$ ipython --no-banner

In [1]: import numpy as np

In [2]: import numpy.linalg as la

In [3]: np.set_printoptions(precision=2, suppress=True, linewidth=140, floatmode="fixed")

In [4]: m1 = np.load("arr.npy")

In [5]: print(m1)
[[ 0.70 -0.20 -0.40  0.70 -1.60  1.50  0.40  1.30]
 [-2.30  1.10  0.20  1.50 -1.10  0.10  0.80  0.60]
 [-0.10 -1.10 -0.90 -0.60  0.40  0.50  0.10 -0.60]
 [ 1.70 -1.20  0.40 -0.50  1.80  0.20 -1.70 -0.10]
 [-0.80 -1.10 -1.20  0.50 -0.40  0.00  0.20 -1.50]
 [-0.10  0.40 -0.10  0.00 -0.80 -0.50 -2.70  0.20]
 [ 0.20  1.00 -0.60  1.30 -1.40  0.70 -0.20 -0.20]
 [-3.00 -5.70 -0.60  0.60  2.40 -2.40 -5.10  0.60]
 [-1.40 -1.00  0.60  0.80  0.20 -1.30  1.60  0.00]
 [ 1.30 -0.10 -0.10 -0.20 -1.10  0.80 -1.50 -1.90]]

In [6]: th = np.radians(30)

In [7]: Rm = np.eye(8)

In [8]: Rm[7, 7] = Rm[3, 3] = np.cos(th)

In [9]: Rm[7, 3], Rm[3, 7] = -np.sin(th), np.sin(th)

In [10]: print(Rm)
[[ 1.00  0.00  0.00  0.00  0.00  0.00  0.00  0.00]
 [ 0.00  1.00  0.00  0.00  0.00  0.00  0.00  0.00]
 [ 0.00  0.00  1.00  0.00  0.00  0.00  0.00  0.00]
 [ 0.00  0.00  0.00  0.87  0.00  0.00  0.00  0.50]
 [ 0.00  0.00  0.00  0.00  1.00  0.00  0.00  0.00]
 [ 0.00  0.00  0.00  0.00  0.00  1.00  0.00  0.00]
 [ 0.00  0.00  0.00  0.00  0.00  0.00  1.00  0.00]
 [ 0.00  0.00  0.00 -0.50  0.00  0.00  0.00  0.87]]

In [11]: other = m1 @ Rm.T

In [12]: print(np.round(la.det(Rm), 2), round(np.trace(Rm), 2))
1.0 7.73

In [13]: print(la.svd(m1, compute_uv=False), la.svd(other, compute_uv=False))
[9.41 5.11 4.01 3.12 2.51 1.43 1.11 0.79] [9.41 5.11 4.01 3.12 2.51 1.43 1.11 0.79]

In [14]: m1[:, 8]
Traceback (most recent call last):
  Cell In[14], line 1
    m1[:, 8]
IndexError: index 8 is out of bounds for axis 1 with size 8


In [15]: print(m1.sum(axis=1))
[  2.40   0.90  -2.30   0.60  -4.30  -3.60   0.80 -13.20  -0.50  -2.80]

In [16]: print(m1.sum(axis=0))
[-3.80 -7.90 -2.70  4.10 -1.60 -0.40 -8.10 -1.60]

In [17]: print(np.diff(m1, axis=0))
[[-3.00  1.30  0.60  0.80  0.50 -1.40  0.40 -0.70]
 [ 2.20 -2.20 -1.10 -2.10  1.50  0.40 -0.70 -1.20]
 [ 1.80 -0.10  1.30  0.10  1.40 -0.30 -1.80  0.50]
 [-2.50  0.10 -1.60  1.00 -2.20 -0.20  1.90 -1.40]
 [ 0.70  1.50  1.10 -0.50 -0.40 -0.50 -2.90  1.70]
 [ 0.30  0.60 -0.50  1.30 -0.60  1.20  2.50 -0.40]
 [-3.20 -6.70  0.00 -0.70  3.80 -3.10 -4.90  0.80]
 [ 1.60  4.70  1.20  0.20 -2.20  1.10  6.70 -0.60]
 [ 2.70  0.90 -0.70 -1.00 -1.30  2.10 -3.10 -1.90]]

In [18]: print(np.abs(m1).max())
5.7

In [19]: print(np.unravel_index(np.abs(m1).argmax(), m1.shape))
(np.int64(7), np.int64(1))

In [20]: u = np.array([0, 2])

In [21]: print(np.polyval(u, m1[0]))
[2.00 2.00 2.00 2.00 2.00 2.00 2.00 2.00]

In [22]: print(np.convolve(m1[0], u))
[ 0.00  1.40 -0.40 -0.80  1.40 -3.20  3.00  0.80  2.60]

In [23]: other = np.c_[m1[:, :6] @ np.array([[0, 1, 1, 2, 2, 8],
    ...:     [0, 1, 3, 1, 6, 3],
    ...:     [0, 4, 5, 9, 6, 1],
    ...:     [0, 4, 3, 1, 8, 6],
    ...:     [0, 7, 2, 1, 6, 2],
    ...:     [4, 9, 8, 2, 4, 3]]), np.array([0, -3, 0, 0, 0, 1, 0, 1, 3, 1])]

In [24]: print(other.round(2) + 0)
[[  6.00   4.00   9.00  -0.30  -0.20  10.10   0.00]
 [  0.40  -1.20   5.10  -1.10   9.00  -7.80  -3.00]
 [  2.00   0.10  -4.90  -8.60 -12.60  -6.30   0.00]
 [  0.80  14.50   3.80   7.50   6.20  11.60   0.00]
 [  0.00  -7.50  -9.40 -13.40 -13.80  -8.70   0.00]
 [ -2.00 -10.20  -5.00  -2.50  -5.20  -2.80   1.00]
 [  2.80   0.50   6.90  -2.70   7.60  11.10   0.00]
 [ -9.60 -13.50 -35.70 -18.90 -34.20 -40.50   1.00]
 [ -5.20  -7.10  -9.00   0.00  -2.80 -12.30   3.00]
 [  3.20  -0.50   4.10   1.90  -3.60   9.00   1.00]]

In [25]: print(la.matrix_rank(other))
7

In [26]: print(np.round(la.norm(other - m1 @ la.lstsq(m1, other)[0], axis=0), 2) + 0)
[0.00 0.00 0.00 0.00 0.00 0.00 1.27]

In [27]: print(np.round(la.lstsq(m1, other[:, 0])[0], 2) + 0)
[0.00 0.00 0.00 0.00 0.00 4.00 0.00 0.00]

In [28]: print(la.norm(la.qr(m1)[0].T @ other, axis=0) ** 2 / ((other ** 2).sum(axis=0) + 1e-12))
[1.00 1.00 1.00 1.00 1.00 1.00 0.92]

In [29]: rng = np.random.default_rng(187370)

In [30]: other = m1 + rng.integers(-2, 3, (10, 1)) @ rng.integers(-2, 3, (1, 8))

In [31]: print(other)
[[ 2.70 -2.20  1.60  2.70 -1.60  1.50  4.40  1.30]
 [-0.30 -0.90  2.20  3.50 -1.10  0.10  4.80  0.60]
 [-1.10 -0.10 -1.90 -1.60  0.40  0.50 -1.90 -0.60]
 [-0.30  0.80 -1.60 -2.50  1.80  0.20 -5.70 -0.10]
 [-2.80  0.90 -3.20 -1.50 -0.40  0.00 -3.80 -1.50]
 [-1.10  1.40 -1.10 -1.00 -0.80 -0.50 -4.70  0.20]
 [ 1.20  0.00  0.40  2.30 -1.40  0.70  1.80 -0.20]
 [-4.00 -4.70 -1.60 -0.40  2.40 -2.40 -7.10  0.60]
 [-2.40  0.00 -0.40 -0.20  0.20 -1.30 -0.40  0.00]
 [ 1.30 -0.10 -0.10 -0.20 -1.10  0.80 -1.50 -1.90]]

In [32]: print(np.abs(other - m1).sum(axis=1))
[12.00 12.00  6.00 12.00 12.00  6.00  6.00  6.00  6.00  0.00]

In [33]: feats = np.load("x.npy")

In [34]: print(feats)
[[ 1  1  1  1 -1 -1 -1 -1]
 [ 1 -1  1 -1 -1  1 -1  1]
 [ 1 -1  1 -1  1 -1  1 -1]
 [ 1  1 -1 -1 -1 -1  1  1]
 [ 1  1 -1 -1  1  1 -1 -1]]

In [35]: x0 = np.array([3, 5, 0, 2, 0, 3, 5, 9])

In [36]: h = np.maximum(feats @ x0, 0)

In [37]: print(h)
[ 0  3  0 17  0]

In [38]: print(feats * (h > 1e-9)[:, None])
[[ 0  0  0  0  0  0  0  0]
 [ 1 -1  1 -1 -1  1 -1  1]
 [ 0  0  0  0  0  0  0  0]
 [ 1  1 -1 -1 -1 -1  1  1]
 [ 0  0  0  0  0  0  0  0]]

In [39]: print(np.maximum(feats @ (3 * x0), 0))
[ 0  9  0 51  0]

In [40]: print(np.maximum(feats @ x0, 0) - np.maximum(-feats @ x0, 0))
[ -7   3 -11  17  -5]

In [41]: print(np.flatnonzero(h > 1e-9))
[1 3]

In [42]: X = np.loadtxt("mat.csv", delimiter=",")

In [43]: print(X)
[[-5.00  4.00  0.00  2.00  2.00 -3.00 -5.00 -5.00 -1.00 -1.00]
 [ 4.00 -5.00  4.00  0.00  2.00  2.00 -3.00 -5.00 -5.00 -1.00]
 [ 0.00  4.00 -5.00  4.00  0.00  2.00  2.00 -3.00 -5.00 -5.00]
 [ 2.00  0.00  4.00 -5.00  4.00  0.00  2.00  2.00 -3.00 -5.00]
 [ 2.00  2.00  0.00  4.00 -5.00  4.00  0.00  2.00  2.00 -3.00]
 [-3.00  2.00  2.00  0.00  4.00 -5.00  4.00  0.00  2.00  2.00]
 [-5.00 -3.00  2.00  2.00  0.00  4.00 -5.00  4.00  0.00  2.00]
 [-5.00 -5.00 -3.00  2.00  2.00  0.00  4.00 -5.00  4.00  0.00]
 [-1.00 -5.00 -5.00 -3.00  2.00  2.00  0.00  4.00 -5.00  4.00]
 [-1.00 -1.00 -5.00 -5.00 -3.00  2.00  2.00  0.00  4.00 -5.00]]

In [44]: x0 = np.array([5, 0, 1, 2, 3, -5, 5, 3, 2, 1])

In [45]: target = X @ x0

In [46]: print(target)
[-43.00 -21.00 -21.00  21.00 -10.00  50.00 -50.00  -5.00 -14.00 -26.00]

In [47]: print(np.round(la.solve(X, target + X[:, 3]), 2) + 0)
[ 5.00  0.00  1.00  3.00  3.00 -5.00  5.00  3.00  2.00  1.00]

In [48]: print(np.round(la.solve(X, X[:, 9]), 2) + 0)
[0.00 0.00 0.00 0.00 0.00 0.00 0.00 0.00 0.00 1.00]

In [49]: print(np.round(la.solve(X, target), 2) + 0)
[ 5.00  0.00  1.00  2.00  3.00 -5.00  5.00  3.00  2.00  1.00]

In [50]: print(np.round(la.solve(X, -3 * target), 2) + 0)
[-15.00   0.00  -3.00  -6.00  -9.00  15.00 -15.00  -9.00  -6.00  -3.00]

In [51]: x0 = np.array([-1, -2, 0, 0, 1, -3, 0, 0, -3, 2])

In [52]: print(X @ x0)
[  9.00  15.00  -9.00   1.00 -35.00  16.00   3.00   5.00  30.00 -28.00]

In [53]: print(np.sign((X @ x0).round(6)))
[ 1.00  1.00 -1.00  1.00 -1.00  1.00  1.00  1.00  1.00 -1.00]

In [54]: print(X * x0)
[[  5.00  -8.00   0.00   0.00   2.00   9.00  -0.00  -0.00   3.00  -2.00]
 [ -4.00  10.00   0.00   0.00   2.00  -6.00  -0.00  -0.00  15.00  -2.00]
 [ -0.00  -8.00  -0.00   0.00   0.00  -6.00   0.00  -0.00  15.00 -10.00]
 [ -2.00  -0.00   0.00  -0.00   4.00  -0.00   0.00   0.00   9.00 -10.00]
 [ -2.00  -4.00   0.00   0.00  -5.00 -12.00   0.00   0.00  -6.00  -6.00]
 [  3.00  -4.00   0.00   0.00   4.00  15.00   0.00   0.00  -6.00   4.00]
 [  5.00   6.00   0.00   0.00   0.00 -12.00  -0.00   0.00  -0.00   4.00]
 [  5.00  10.00  -0.00   0.00   2.00  -0.00   0.00  -0.00 -12.00   0.00]
 [  1.00  10.00  -0.00  -0.00   2.00  -6.00   0.00   0.00  15.00   8.00]
 [  1.00   2.00  -0.00  -0.00  -3.00  -6.00   0.00   0.00 -12.00 -10.00]]

In [55]: evals, evecs = la.eigh(X)

In [56]: print(np.round(evecs.T @ evecs, 2) + 0)
[[1.00 0.00 0.00 0.00 0.00 0.00 0.00 0.00 0.00 0.00]
 [0.00 1.00 0.00 0.00 0.00 0.00 0.00 0.00 0.00 0.00]
 [0.00 0.00 1.00 0.00 0.00 0.00 0.00 0.00 0.00 0.00]
 [0.00 0.00 0.00 1.00 0.00 0.00 0.00 0.00 0.00 0.00]
 [0.00 0.00 0.00 0.00 1.00 0.00 0.00 0.00 0.00 0.00]
 [0.00 0.00 0.00 0.00 0.00 1.00 0.00 0.00 0.00 0.00]
 [0.00 0.00 0.00 0.00 0.00 0.00 1.00 0.00 0.00 0.00]
 [0.00 0.00 0.00 0.00 0.00 0.00 0.00 1.00 0.00 0.00]
 [0.00 0.00 0.00 0.00 0.00 0.00 0.00 0.00 1.00 0.00]
 [0.00 0.00 0.00 0.00 0.00 0.00 0.00 0.00 0.00 1.00]]

In [57]: print(np.abs(evecs[:, -1]).round(6).argmax())
1

In [58]: print(round(float(evals.sum()), 2), np.trace(X))
-50.0 -50.0

In [59]: print(np.unique(evals.round(6) + 0, return_counts=True)[1])
[1 1 1 1 1 1 1 1 1 1]

In [60]: print(la.eigvalsh(X @ X))
[  0.02   0.16  43.78  64.54  92.41 139.41 156.47 184.71 192.26 214.25]

In [61]: data = np.loadtxt("a.csv", delimiter=",")

In [62]: print(data)
[[ -9.64  -7.81  -8.01   0.54   9.30   8.86]
 [ 18.03  15.91  15.93  -1.48 -18.30 -18.14]
 [ -0.32   0.73  -0.14  -0.61   0.23   0.15]
 [ -9.06  -8.36  -8.03   1.11   9.27   9.30]]

In [63]: print(round(la.norm(data, 2) / la.norm(data), 2))
1.0

In [64]: left, sv, Vh = la.svd(data)

In [65]: print(sv)
[47.65  1.23  0.47  0.12]

In [66]: print(np.argmax(sv[:-1] / (sv[1:] + 1e-6)) + 1)
1

In [67]: other = left[:, :1] @ np.diag(sv[:1]) @ Vh[:1]

In [68]: print(la.matrix_rank(other))
1

In [69]: print(la.matrix_rank(data, rtol=0.05))
1

In [70]: print(round(float(np.abs(data - other).max()), 2))
0.76

In [71]: print(round(la.norm(data - other) / la.norm(data), 2))
0.03

In [72]: print(round(la.norm(data - other, 2), 2), round(sv[1], 2))
1.23 1.23

In [73]: W0 = np.cumsum(np.array([[-2, 2, -2, 0, -1, -2],
    ...:     [1, 0, 2, 1, 0, 0],
    ...:     [2, 0, 1, 1, -1, -1],
    ...:     [1, 0, 2, 2, 2, 2],
    ...:     [2, 0, 1, 1, -1, 2],
    ...:     [2, -1, -2, 2, 2, 0],
    ...:     [1, -1, -2, 0, -1, 1],
    ...:     [2, -2, 2, 2, -2, 2],
    ...:     [1, -2, 2, 1, 0, 0],
    ...:     [2, -2, 2, -1, 2, 1],
    ...:     [1, -1, -1, 0, 0, 0],
    ...:     [-2, 2, -2, 1, -1, -1]]), axis=0)

In [74]: print(W0)
[[-2  2 -2  0 -1 -2]
 [-1  2  0  1 -1 -2]
 [ 1  2  1  2 -2 -3]
 [ 2  2  3  4  0 -1]
 [ 4  2  4  5 -1  1]
 [ 6  1  2  7  1  1]
 [ 7  0  0  7  0  2]
 [ 9 -2  2  9 -2  4]
 [10 -4  4 10 -2  4]
 [12 -6  6  9  0  5]
 [13 -7  5  9  0  5]
 [11 -5  3 10 -1  4]]

In [75]: print(round(float(la.norm(W0) ** 2 / la.norm(W0, 2) ** 2), 2))
1.09

In [76]: print(round(la.norm(W0[9], 1), 2), round(la.norm(W0[9], np.inf), 2))
38.0 12.0

In [77]: print(la.norm(W0, axis=1))
[ 4.12  3.32  4.80  5.83  7.94  9.59 10.10 13.78 15.87 17.94 18.68 16.49]

In [78]: P = W0 @ la.solve(W0.T @ W0, W0.T)

In [79]: print(np.round(P @ W0[:, 2], 2) + 0)
[-2.00  0.00  1.00  3.00  4.00  2.00  0.00  2.00  4.00  6.00  5.00  3.00]

In [80]: print(np.diag(P))
[0.25 0.21 0.84 0.50 0.70 0.57 0.60 0.54 0.49 0.39 0.53 0.38]

In [81]: print(np.allclose(P @ P, P))
True

In [82]: print(np.round(np.trace(P), 2))
6.0

In [83]: mat = np.loadtxt("case8.csv", delimiter=",")

In [84]: print(mat)
[[ 19.00   6.00 -23.00  14.00]
 [  6.00  10.00  -2.00   6.00]
 [-23.00  -2.00  35.00 -10.00]
 [ 14.00   6.00 -10.00  20.00]]

In [85]: evals, evecs = la.eigh(mat)

In [86]: print(evecs @ np.diag(evals) @ evecs.T)
[[ 19.00   6.00 -23.00  14.00]
 [  6.00  10.00  -2.00   6.00]
 [-23.00  -2.00  35.00 -10.00]
 [ 14.00   6.00 -10.00  20.00]]

In [87]: print(np.round(la.eigvalsh(mat @ mat), 2) + 0)
[   0.00   49.13  308.99 3529.88]

In [88]: print(np.abs(evecs[:, -1]))
[0.56 0.15 0.71 0.40]

In [89]: print(evals.round(2) + 0)
[ 0.00  7.01 17.58 59.41]

In [90]: print(np.round(evecs.T @ mat @ evecs, 2) + 0)
[[ 0.00  0.00  0.00  0.00]
 [ 0.00  7.01  0.00  0.00]
 [ 0.00  0.00 17.58  0.00]
 [ 0.00  0.00  0.00 59.41]]

In [91]: print(la.eigvalsh(mat + 4 * np.eye(4)))
[ 4.00 11.01 21.58 63.41]

In [92]: left, sv, Vh = la.svd(mat)

In [93]: print(sv.round(2) + 0)
[59.41 17.58  7.01  0.00]

In [94]: other = left[:, :3] @ np.diag(sv[:3]) @ Vh[:3]

In [95]: print(la.matrix_rank(other))
3

In [96]: O, _ = la.qr(np.array([[0.1, 0.1, -0.8, -1.5],
    ...:     [0.2, 0.7, -0.4, -2.3],
    ...:     [-1.5, 0.3, 0.0, 0.1],
    ...:     [0.3, 0.7, 1.1, 1.1]]))

In [97]: evals = np.array([7, 5, 5, 4])

In [98]: K = O @ np.diag(evals) @ O.T

In [99]: print(K)
[[ 4.41  0.41 -0.17 -0.26]
 [ 0.41  4.77 -0.22  0.24]
 [-0.17 -0.22  6.88 -0.40]
 [-0.26  0.24 -0.40  4.93]]

In [100]: u = np.array([0, 3, -1, 4])

In [101]: other = K + np.outer(u, np.eye(4)[2])

In [102]: print(la.matrix_rank(la.inv(other) - la.inv(K), tol=1e-8))
1

In [103]: print(round(float(la.det(other) / la.det(K)), 2), np.round(1 + la.solve(K, u)[2], 2))
0.92 0.92
